$ python3 -q
>>> import numpy as np
>>> import numpy.linalg as la
>>> np.set_printoptions(suppress=True, linewidth=120)
>>> rd = lambda a: np.round(a, 1) + 0
>>> arr = np.load("block4.npy")
>>> print(arr)
[[ 4  2  2  4  2  2  4  2]
 [-4 -2 -2 -4 -2 -2 -4 -2]
 [ 0  0  0  0  0  0  0  0]
 [ 4  2  2  4  2  2  4  2]
 [-2 -1 -1 -2 -1 -1 -2 -1]
 [ 4  2  2  4  2  2  4  2]
 [ 4  2  2  4  2  2  4  2]
 [-4 -2 -2 -4 -2 -2 -4 -2]
 [ 2  1  1  2  1  1  2  1]
 [-4 -2 -2 -4 -2 -2 -4 -2]]
>>> print(arr.ravel(order="F"))
[ 4 -4  0  4 -2  4  4 -4  2 -4  2 -2  0  2 -1  2  2 -2  1 -2  2 -2  0  2 -1  2  2 -2  1 -2  4 -4  0  4 -2  4  4 -4  2
 -4  2 -2  0  2 -1  2  2 -2  1 -2  2 -2  0  2 -1  2  2 -2  1 -2  4 -4  0  4 -2  4  4 -4  2 -4  2 -2  0  2 -1  2  2 -2
  1 -2]
>>> arr.reshape(10, 9)
Traceback (most recent call last):
  File "<python-input-7>", line 1, in <module>
    arr.reshape(10, 9)
    ~~~~~~~~~~~^^^^^^^
ValueError: cannot reshape array of size 80 into shape (10,9)
>>> print(arr.reshape(2, -1))
[[ 4  2  2  4  2  2  4  2 -4 -2 -2 -4 -2 -2 -4 -2  0  0  0  0  0  0  0  0  4  2  2  4  2  2  4  2 -2 -1 -1 -2 -1 -1 -2
  -1]
 [ 4  2  2  4  2  2  4  2  4  2  2  4  2  2  4  2 -4 -2 -2 -4 -2 -2 -4 -2  2  1  1  2  1  1  2  1 -4 -2 -2 -4 -2 -2 -4
  -2]]
>>> blk = arr.reshape(10, 2, -1)
>>> print(blk[:, 0])
[[ 4  2  2  4]
 [-4 -2 -2 -4]
 [ 0  0  0  0]
 [ 4  2  2  4]
 [-2 -1 -1 -2]
 [ 4  2  2  4]
 [ 4  2  2  4]
 [-4 -2 -2 -4]
 [ 2  1  1  2]
 [-4 -2 -2 -4]]
>>> U, s, VT = la.svd(arr)
>>> print(np.argmax(s[:-1] / (s[1:] + 1e-6)) + 1)
1
>>> print(rd(s))
[22.6  0.   0.   0.   0.   0.   0.   0. ]
>>> A2 = U[:, :1] @ np.diag(s[:1]) @ VT[:1]
>>> print(rd(A2))
[[ 4.  2.  2.  4.  2.  2.  4.  2.]
 [-4. -2. -2. -4. -2. -2. -4. -2.]
 [ 0.  0.  0.  0.  0.  0.  0.  0.]
 [ 4.  2.  2.  4.  2.  2.  4.  2.]
 [-2. -1. -1. -2. -1. -1. -2. -1.]
 [ 4.  2.  2.  4.  2.  2.  4.  2.]
 [ 4.  2.  2.  4.  2.  2.  4.  2.]
 [-4. -2. -2. -4. -2. -2. -4. -2.]
 [ 2.  1.  1.  2.  1.  1.  2.  1.]
 [-4. -2. -2. -4. -2. -2. -4. -2.]]
>>> print(rd(la.norm(arr - A2) / la.norm(arr)))
0.0
>>> print(la.matrix_rank(arr, rtol=0.05))
1
>>> print(rd(la.norm(arr - A2, 2)), rd(s[1]))
0.0 0.0
